$ ipython --no-banner

In [1]: import numpy as np

In [2]: from numpy import linalg as LA

In [3]: np.set_printoptions(precision=4, suppress=True, linewidth=160)

In [4]: q, _ = LA.qr(np.array([[-0.2, 0.0, -0.5, -0.2, 0.5, -1.3, -1.0, -1.3],
   ...:     [0.0, 0.4, -0.1, -1.0, 0.7, 1.0, -3.1, -0.2],
   ...:     [-1.0, 2.0, 0.1, -0.2, 0.1, -1.0, -0.8, 0.2],
   ...:     [2.9, -0.7, 0.3, -0.3, -0.3, -0.3, 0.8, 1.4],
   ...:     [-1.1, -0.1, -1.5, 1.4, -2.2, 1.5, -1.9, 1.0],
   ...:     [0.5, -1.1, 0.1, -1.2, -1.1, -1.7, -0.6, -0.6],
   ...:     [0.4, -0.9, 0.8, 1.6, -0.4, -0.2, 0.1, 0.6],
   ...:     [2.5, 0.3, 1.3, 0.3, -0.4, -0.2, -0.2, -1.1],
   ...:     [-0.7, 0.9, 0.0, 0.0, 0.4, 2.3, 1.3, -0.2]]))

In [5]: A = q @ q.T

In [6]: A
Out[6]: 
array([[ 0.7871, -0.037 , -0.0953, -0.1337, -0.0053, -0.1373, -0.2002,  0.0811, -0.2715],
       [-0.037 ,  0.9936, -0.0165, -0.0232, -0.0009, -0.0238, -0.0348,  0.0141, -0.0471],
       [-0.0953, -0.0165,  0.9574, -0.0598, -0.0024, -0.0614, -0.0896,  0.0363, -0.1215],
       [-0.1337, -0.0232, -0.0598,  0.916 , -0.0033, -0.0862, -0.1257,  0.0509, -0.1705],
       [-0.0053, -0.0009, -0.0024, -0.0033,  0.9999, -0.0034, -0.005 ,  0.002 , -0.0068],
       [-0.1373, -0.0238, -0.0614, -0.0862, -0.0034,  0.9115, -0.1291,  0.0523, -0.1751],
       [-0.2002, -0.0348, -0.0896, -0.1257, -0.005 , -0.1291,  0.8117,  0.0763, -0.2553],
       [ 0.0811,  0.0141,  0.0363,  0.0509,  0.002 ,  0.0523,  0.0763,  0.9691,  0.1034],
       [-0.2715, -0.0471, -0.1215, -0.1705, -0.0068, -0.1751, -0.2553,  0.1034,  0.6538]])

In [7]: # a projection of rank 8

In [8]: rng = np.random.default_rng(8764)

In [9]: lab = rng.permutation(9)

In [10]: lab
Out[10]: array([0, 8, 6, 5, 7, 3, 4, 2, 1])

In [11]: B = A[lab][:, lab]

In [12]: np.round(np.sort(np.abs(LA.eigvals(B))), 4) + 0
Out[12]: array([0., 1., 1., 1., 1., 1., 1., 1., 1.])

In [13]: round(float(LA.det(B)), 4), round(float(LA.det(A[lab])), 4)
Out[13]: (-0.0, 0.0)

In [14]: left, s, Vt = LA.svd(A)

In [15]: np.argmax(s[:-1] / (s[1:] + 1e-6)) + 1
Out[15]: np.int64(8)

In [16]: s.round(4) + 0
Out[16]: array([1., 1., 1., 1., 1., 1., 1., 1., 0.])

In [17]: B = left[:, :8] @ np.diag(s[:8]) @ Vt[:8]

In [18]: LA.matrix_rank(B)
Out[18]: np.int64(8)

In [19]: LA.matrix_rank(A, rtol=0.05)
Out[19]: np.int64(8)

In [20]: round(np.abs(A - B).max(), 4)
Out[20]: np.float64(0.0)

In [21]: vals, vecs = LA.eigh(A)

In [22]: x0 = np.array([3, 0, 1, -1, 2, -2, 0, 2, 2])

In [23]: LA.eigvalsh(A[1:, 1:])
Out[23]: array([0.2129, 1.    , 1.    , 1.    , 1.    , 1.    , 1.    , 1.    ])

In [24]: round(float(x0 @ A @ x0 / (x0 @ x0)), 4), round(vals[0], 4), np.round(vals[-1], 4)
Out[24]: (0.9105, np.float64(-0.0), np.float64(1.0))

In [25]: vecs * np.maximum(vals, 0) @ vecs.T
Out[25]: 
array([[ 0.7871, -0.037 , -0.0953, -0.1337, -0.0053, -0.1373, -0.2002,  0.0811, -0.2715],
       [-0.037 ,  0.9936, -0.0165, -0.0232, -0.0009, -0.0238, -0.0348,  0.0141, -0.0471],
       [-0.0953, -0.0165,  0.9574, -0.0598, -0.0024, -0.0614, -0.0896,  0.0363, -0.1215],
       [-0.1337, -0.0232, -0.0598,  0.916 , -0.0033, -0.0862, -0.1257,  0.0509, -0.1705],
       [-0.0053, -0.0009, -0.0024, -0.0033,  0.9999, -0.0034, -0.005 ,  0.002 , -0.0068],
       [-0.1373, -0.0238, -0.0614, -0.0862, -0.0034,  0.9115, -0.1291,  0.0523, -0.1751],
       [-0.2002, -0.0348, -0.0896, -0.1257, -0.005 , -0.1291,  0.8117,  0.0763, -0.2553],
       [ 0.0811,  0.0141,  0.0363,  0.0509,  0.002 ,  0.0523,  0.0763,  0.9691,  0.1034],
       [-0.2715, -0.0471, -0.1215, -0.1705, -0.0068, -0.1751, -0.2553,  0.1034,  0.6538]])

In [26]: u, v = A[7], A[8]

In [27]: round(u @ u, 4)
Out[27]: np.float64(0.9691)

In [28]: p = (u @ v) / (u @ u) * u

In [29]: p
Out[29]: array([0.0087, 0.0015, 0.0039, 0.0054, 0.0002, 0.0056, 0.0081, 0.1034, 0.011 ])

In [30]: print(LA.matrix_rank(np.outer(u, v)))
1

In [31]: print(np.round(v - p, 4) + 0)
[-0.2802 -0.0486 -0.1254 -0.1759 -0.007  -0.1807 -0.2635  0.      0.6427]

In [32]: rk = LA.matrix_rank(A)

In [33]: rk
Out[33]: np.int64(8)

In [34]: N = LA.svd(A)[2][rk:].T

In [35]: print(np.round(A @ N, 4) + 0)
[[0.]
 [0.]
 [0.]
 [0.]
 [0.]
 [0.]
 [0.]
 [0.]
 [0.]]

In [36]: N.shape
Out[36]: (9, 1)

In [37]: np.allclose(A @ N, 0)
Out[37]: True

In [38]: [int(LA.matrix_rank(A[:i])) for i in range(1, len(A) + 1)]
Out[38]: [1, 2, 3, 4, 5, 6, 7, 8, 8]

In [39]: LA.matrix_rank(A.T @ A), LA.matrix_rank(A @ A.T)
Out[39]: (np.int64(8), np.int64(8))

In [40]: W0 = np.load("a.npy")

In [41]: W0
Out[41]: 
array([[0, 1, 0, 0],
       [0, 0, 0, 1],
       [1, 0, 0, 0],
       [0, 0, 1, 0]])

In [42]: LA.matrix_power(W0, 100)
Out[42]: 
array([[1, 0, 0, 0],
       [0, 1, 0, 0],
       [0, 0, 1, 0],
       [0, 0, 0, 1]])

In [43]: print(np.sort(np.abs(LA.eigvals(W0)))[::-1])
[1. 1. 1. 1.]

In [44]: W0.sum(axis=1)
Out[44]: array([1, 1, 1, 1])

In [45]: p = np.eye(4)[1]

In [46]: for _ in range(3):
    ...:     p = p @ W0
    ...:     print(p.round(4))
    ...: 
[0. 0. 0. 1.]
[0. 0. 1. 0.]
[1. 0. 0. 0.]

In [47]: x0 = np.array([-1, -3, 1, -1])

In [48]: np.round(LA.norm(x0), 4), round(float(LA.norm(W0 @ x0)), 4)
Out[48]: (np.float64(3.4641), 3.4641)

In [49]: LA.inv(W0)
Out[49]: 
array([[0., 0., 1., 0.],
       [1., 0., 0., 0.],
       [0., 0., 0., 1.],
       [0., 1., 0., 0.]])

In [50]: np.sort(np.abs(np.degrees(np.angle(LA.eigvals(W0)))))
Out[50]: array([  0.,  90.,  90., 180.])

In [51]: q = W0.astype(float).copy()

In [52]: for j in range(4):
    ...:     q[:, j] -= q[:, :j] @ (q[:, :j].T @ q[:, j])
    ...:     q[:, j] /= LA.norm(q[:, j])
    ...: 

In [53]: q.T @ W0
Out[53]: 
array([[1., 0., 0., 0.],
       [0., 1., 0., 0.],
       [0., 0., 1., 0.],
       [0., 0., 0., 1.]])

In [54]: q.T @ q
Out[54]: 
array([[1., 0., 0., 0.],
       [0., 1., 0., 0.],
       [0., 0., 1., 0.],
       [0., 0., 0., 1.]])

In [55]: lab = rng.permutation(4)

In [56]: lab
Out[56]: array([0, 2, 1, 3])

In [57]: B = W0[lab][:, lab]

In [58]: print(np.trace(B))
0

In [59]: B
Out[59]: 
array([[0, 0, 1, 0],
       [1, 0, 0, 0],
       [0, 0, 0, 1],
       [0, 1, 0, 0]])

In [60]: np.sort(np.abs(LA.eigvals(B)))
Out[60]: array([1., 1., 1., 1.])

In [61]: np.allclose(B, W0)
Out[61]: False

In [62]: np.diag(B)
Out[62]: array([0, 0, 0, 0])

In [63]: lab = rng.integers(0, 3, 3)

In [64]: feats = (lab[:, None] == lab) * -3 + np.eye(3)

In [65]: feats
Out[65]: 
array([[-2.,  0.,  0.],
       [ 0., -2., -3.],
       [ 0., -3., -2.]])

In [66]: LA.matrix_rank(feats)
Out[66]: np.int64(3)

In [67]: np.count_nonzero(feats)
Out[67]: np.int64(5)

In [68]: print(feats.mean(axis=0))
[-0.6667 -1.6667 -1.6667]

In [69]: feats.sum(axis=1)
Out[69]: array([-2., -5., -5.])

In [70]: np.abs(feats).max()
Out[70]: np.float64(3.0)

In [71]: [round(float(LA.det(feats[:i, :i])), 2) + 0 for i in range(1, 4)]
Out[71]: [-2.0, 4.0, 10.0]

In [72]: B = feats + rng.integers(-2, 3, (3, 1)) @ rng.integers(-2, 3, (1, 3))

In [73]: print(B)
[[ 2. -4.  4.]
 [ 0. -2. -3.]
 [ 2. -5.  0.]]

In [74]: np.round(LA.svd(B - feats, compute_uv=False), 4) + 0
Out[74]: array([7.746, 0.   , 0.   ])

In [75]: print(LA.matrix_rank(B - feats, tol=1e-8))
1
